% python3 -q
>>> import numpy as np
>>> import numpy.linalg as la
>>> np.set_printoptions(suppress=True, linewidth=120)
>>> tidy = lambda a: np.round(a, 3) + 0
>>> mat = np.array([[1, -1, 5, 0],
...     [1, -1, 5, 0],
...     [1, -1, 5, 0],
...     [1, -1, 5, 0],
...     [0, -2, 4, -1],
...     [5, 3, 9, 4]])
>>> B = mat[0, 0] * mat[1:] - np.outer(mat[1:, 0], mat[0])
>>> B
array([[  0,   0,   0,   0],
       [  0,   0,   0,   0],
       [  0,   0,   0,   0],
       [  0,  -2,   4,  -1],
       [  0,   8, -16,   4]])
>>> np.flatnonzero(~B.round(6).any(axis=1))
array([0, 1, 2])
>>> mat[:, 0] / mat[0, 0]
array([1., 1., 1., 1., 0., 5.])
>>> la.matrix_rank(B), la.matrix_rank(mat)
(np.int64(1), np.int64(2))
>>> blk = np.stack([mat, 2 * mat, mat[::-1]])
>>> tidy(la.norm(blk, axis=(1, 2)))
array([16.125, 32.249, 16.125])
>>> (blk @ mat.T).shape
(3, 6, 6)
>>> blk.sum(axis=0)
array([[ 8,  0, 24,  4],
       [ 3, -5, 19, -1],
       [ 4, -4, 20,  0],
       [ 4, -4, 20,  0],
       [ 1, -7, 17, -3],
       [16,  8, 32, 12]])
>>> la.matrix_rank(blk.reshape(3, -1))
np.int64(2)
>>> np.einsum("bij,cij->bc", blk, blk)
array([[ 260,  520,  192],
       [ 520, 1040,  384],
       [ 192,  384,  260]])
>>> B = mat / la.norm(mat, axis=1, keepdims=True)
>>> gram = B @ B.T
>>> tidy(gram[2])
array([1.   , 1.   , 1.   , 1.   , 0.924, 0.79 ])
>>> tidy(la.norm(B, axis=1))
array([1., 1., 1., 1., 1., 1.])
>>> np.degrees(np.arccos(np.clip(gram[2, 3], -1, 1)))
np.float64(0.0)
>>> np.argwhere(np.triu(np.abs(gram) > 0.95, 1))
array([[0, 1],
       [0, 2],
       [0, 3],
       [1, 2],
       [1, 3],
       [2, 3]])
>>> tidy(gram)
array([[1.   , 1.   , 1.   , 1.   , 0.924, 0.79 ],
       [1.   , 1.   , 1.   , 1.   , 0.924, 0.79 ],
       [1.   , 1.   , 1.   , 1.   , 0.924, 0.79 ],
       [1.   , 1.   , 1.   , 1.   , 0.924, 0.79 ],
       [0.924, 0.924, 0.924, 0.924, 1.   , 0.496],
       [0.79 , 0.79 , 0.79 , 0.79 , 0.496, 1.   ]])
>>> (np.abs(gram) > 0.9).astype(int)
array([[1, 1, 1, 1, 1, 0],
       [1, 1, 1, 1, 1, 0],
       [1, 1, 1, 1, 1, 0],
       [1, 1, 1, 1, 1, 0],
       [1, 1, 1, 1, 1, 0],
       [0, 0, 0, 0, 0, 1]])
>>> np.abs(np.diag(la.qr(mat)[1])) > 1e-9
array([ True,  True, False, False])
>>> la.lstsq(mat[:-1].T, mat[-1])[2]
np.int32(2)
>>> m1 = np.load("m.npy")
>>> m1
array([[ 3,  3,  3,  3,  3,  3],
       [ 3,  6,  6,  6,  6,  6],
       [ 3,  6,  9,  9,  9,  9],
       [ 3,  6,  9, 12, 12, 12],
       [ 3,  6,  9, 12, 15, 15],
       [ 3,  6,  9, 12, 15, 18]])
>>> tidy(la.det(m1))
np.float64(729.0)
>>> np.allclose(m1, m1.T)
True
>>> m1 @ m1
array([[ 54,  99, 135, 162, 180, 189],
       [ 99, 189, 261, 315, 351, 369],
       [135, 261, 369, 450, 504, 531],
       [162, 315, 450, 558, 630, 666],
       [180, 351, 504, 630, 720, 765],
       [189, 369, 531, 666, 765, 819]])
>>> tidy(np.sort(np.abs(la.eigvals(m1))))
array([ 0.796,  0.957,  1.339,  2.324,  5.964, 51.621])
>>> tidy(np.abs(la.eigvals(m1)).max())
np.float64(51.621)
>>> np.trace(m1)
np.int64(63)
>>> x = np.ones(6)
>>> for _ in range(7):
...     x = m1 @ x
...     x /= la.norm(x)
...     print(round(x @ m1 @ x, 3))
... 
51.555
51.62
51.621
51.621
51.621
51.621
51.621
>>> tidy(la.eigvalsh(m1)[-1])
np.float64(51.621)
>>> Lm = la.cholesky(m1)
>>> tidy(Lm)
array([[1.732, 0.   , 0.   , 0.   , 0.   , 0.   ],
       [1.732, 1.732, 0.   , 0.   , 0.   , 0.   ],
       [1.732, 1.732, 1.732, 0.   , 0.   , 0.   ],
       [1.732, 1.732, 1.732, 1.732, 0.   , 0.   ],
       [1.732, 1.732, 1.732, 1.732, 1.732, 0.   ],
       [1.732, 1.732, 1.732, 1.732, 1.732, 1.732]])
>>> tidy(m1 / np.sqrt(np.outer(np.diag(m1), np.diag(m1))))
array([[1.   , 0.707, 0.577, 0.5  , 0.447, 0.408],
       [0.707, 1.   , 0.816, 0.707, 0.632, 0.577],
       [0.577, 0.816, 1.   , 0.866, 0.775, 0.707],
       [0.5  , 0.707, 0.866, 1.   , 0.894, 0.816],
       [0.447, 0.632, 0.775, 0.894, 1.   , 0.913],
       [0.408, 0.577, 0.707, 0.816, 0.913, 1.   ]])
>>> W0 = np.load("mat.npy")
>>> W0
array([[ 0.8,  0.4, -1.7, -0.9],
       [ 0. , -1.2, -0.2, -0.6],
       [-0.5,  0.2,  0.1,  0.5],
       [ 0.2,  0.5,  0.8,  1.4],
       [-0.3,  0.8, -0.7, -2. ]])
>>> W1 = np.array([[1, 1, 1, 1], [1, 1, 2, 0], [1, 3, 1, 2], [1, 1, 0, 2]])
>>> c = np.array([5, -5, 3, -1])
>>> hid = np.maximum(W0 @ W1 + c, 0)
>>> la.matrix_rank(hid)
np.int64(3)
>>> (hid > 0).astype(int)
array([[1, 0, 1, 0],
       [1, 0, 1, 0],
       [1, 0, 1, 0],
       [1, 0, 1, 1],
       [1, 0, 1, 0]])
>>> (hid > 0).mean(axis=0)
array([1. , 0. , 1. , 0.2])
>>> Z = np.array([[-4, -5], [4, -1], [-3, 1], [2, -1]])
>>> (hid @ Z).round(6).argmax(axis=1)
array([1, 0, 1, 1, 1])
>>> vals, vecs = la.eigh(m1)
>>> x = np.array([4, 4, 4, 2, 1, 3])
>>> (np.sign(vecs[:, -1].round(6)) == np.sign(vecs[0, -1].round(6))).astype(int)
array([1, 1, 1, 1, 1, 1])
>>> tidy(vecs * np.maximum(vals, 0) @ vecs.T)
array([[ 3.,  3.,  3.,  3.,  3.,  3.],
       [ 3.,  6.,  6.,  6.,  6.,  6.],
       [ 3.,  6.,  9.,  9.,  9.,  9.],
       [ 3.,  6.,  9., 12., 12., 12.],
       [ 3.,  6.,  9., 12., 15., 15.],
       [ 3.,  6.,  9., 12., 15., 18.]])
>>> tidy(vecs * np.abs(vals) @ vecs.T)
array([[ 3.,  3.,  3.,  3.,  3.,  3.],
       [ 3.,  6.,  6.,  6.,  6.,  6.],
       [ 3.,  6.,  9.,  9.,  9.,  9.],
       [ 3.,  6.,  9., 12., 12., 12.],
       [ 3.,  6.,  9., 12., 15., 15.],
       [ 3.,  6.,  9., 12., 15., 18.]])
>>> tidy(x @ m1 @ x / (x @ x)), tidy(vals[0]), tidy(vals[-1])
(np.float64(32.952), np.float64(0.796), np.float64(51.621))
>>> feats = np.load("block17.npy")
>>> feats
array([[ 1,  2, -1, -2],
       [-2, -3,  2,  3],
       [ 0,  0,  2,  4],
       [ 0,  0, -4, -6]])
>>> tidy(la.norm(W0, "nuc"))
np.float64(6.679)
>>> tidy(la.norm(W0, axis=0))
array([1.01 , 1.591, 2.017, 2.717])
>>> la.norm(W0, axis=1).argmax()
np.int64(4)
>>> O = feats.astype(float).copy()
>>> for j in range(4):
...     O[:, j] -= O[:, :j] @ (O[:, :j].T @ O[:, j])
...     O[:, j] /= la.norm(O[:, j])
... 
>>> tidy(O.T @ feats)
array([[ 2.236,  3.578, -2.236, -3.578],
       [ 0.   ,  0.447,  0.   , -0.447],
       [ 0.   ,  0.   ,  4.472,  7.155],
       [ 0.   ,  0.   ,  0.   ,  0.894]])
>>> tidy(O)
array([[ 0.447,  0.894,  0.   ,  0.   ],
       [-0.894,  0.447,  0.   ,  0.   ],
       [ 0.   ,  0.   ,  0.447,  0.894],
       [ 0.   ,  0.   , -0.894,  0.447]])
>>> proj = np.triu(np.array([[1, 1, 0, 3], [2, 1, 0, 2], [-3, 3, -3, -1], [1, -3, -2, -1]]), 1) + np.eye(4)
>>> B = proj @ feats @ la.inv(proj)
>>> la.matrix_rank(B)
np.int64(4)
>>> proj @ feats - feats @ proj
array([[ -2.,  -4., -10., -23.],
       [  0.,   2.,  -8.,   2.],
       [  0.,   0.,   4.,   8.],
       [  0.,   0.,   0.,  -4.]])
>>> B
array([[ -1.,   0., -11., -25.],
       [ -2.,  -1.,  -6.,  -7.],
       [  0.,   0.,   6.,  16.],
       [  0.,   0.,  -4., -10.]])
>>> X = np.load("out9.npy")
>>> tidy(X)
array([[ 6.222,  3.674, -6.913],
       [ 3.948, -1.575,  9.052],
       [ 7.289,  3.636, -5.801],
       [-1.646, -3.157,  9.345],
       [ 9.017,  1.205,  4.152],
       [-8.814, -1.016, -4.614],
       [-9.042, -3.231,  2.795],
       [ 8.732,  0.945,  4.781],
       [ 9.669,  2.548,  0.131],
       [ 3.16 , -1.859,  9.304],
       [ 8.706,  3.37 , -3.583],
       [-1.621,  2.352, -9.583],
       [ 6.108, -0.66 ,  7.89 ],
       [ 1.336,  3.094, -9.415],
       [ 1.615, -2.354,  9.584],
       [ 7.126,  3.648, -5.993],
       [ 0.988, -2.533,  9.623],
       [-6.103,  0.662, -7.894],
       [ 3.734,  3.496, -8.593],
       [ 4.47 ,  3.579, -8.198]])
>>> r = la.matrix_rank(X)
>>> r
np.int64(2)
>>> null = la.svd(X)[2][r:].T
>>> tidy(X @ null)
array([[0.],
       [0.],
       [0.],
       [0.],
       [0.],
       [0.],
       [0.],
       [0.],
       [0.],
       [0.],
       [0.],
       [0.],
       [0.],
       [0.],
       [0.],
       [0.],
       [0.],
       [0.],
       [0.],
       [0.]])
>>> np.allclose(X @ null, 0)
True
>>> [int(la.matrix_rank(np.delete(X, i, axis=0))) for i in range(20)]
[2, 2, 2, 2, 2, 2, 2, 2, 2, 2, 2, 2, 2, 2, 2, 2, 2, 2, 2, 2]
>>> null.shape
(3, 1)
>>> f = np.array([1, 2, -4, 5])
>>> A = f[np.abs(np.subtract.outer(np.arange(4), np.arange(4)))]
>>> A
array([[ 1,  2, -4,  5],
       [ 2,  1,  2, -4],
       [-4,  2,  1,  2],
       [ 5, -4,  2,  1]])
>>> vals, vecs = la.eig(A)
>>> tidy(np.sort(la.eigvals(A @ A)))
array([ 4.   , 13.577, 49.   , 75.423])
>>> tidy(A @ vecs[:, 0] - vals[0] * vecs[:, 0])
array([0., 0., 0., 0.])
>>> tidy(np.sort(la.eigvals(A.T)))
array([-8.685,  2.   ,  3.685,  7.   ])
>>> vals, vecs = la.eigh(A)
>>> tidy(la.eigvalsh(A @ A))
array([ 4.   , 13.577, 49.   , 75.423])
>>> tidy(np.abs(vecs[:, -1]))
array([0.632, 0.316, 0.316, 0.632])
>>> np.abs(vecs[:, -1]).round(6).argmax()
np.int64(0)
>>> (vals > 1e-8).sum(), (vals < -1e-8).sum()
(np.int64(3), np.int64(1))
>>> tidy(la.eigvalsh(A + -1 * np.eye(4)))
array([-9.685,  1.   ,  2.685,  6.   ])
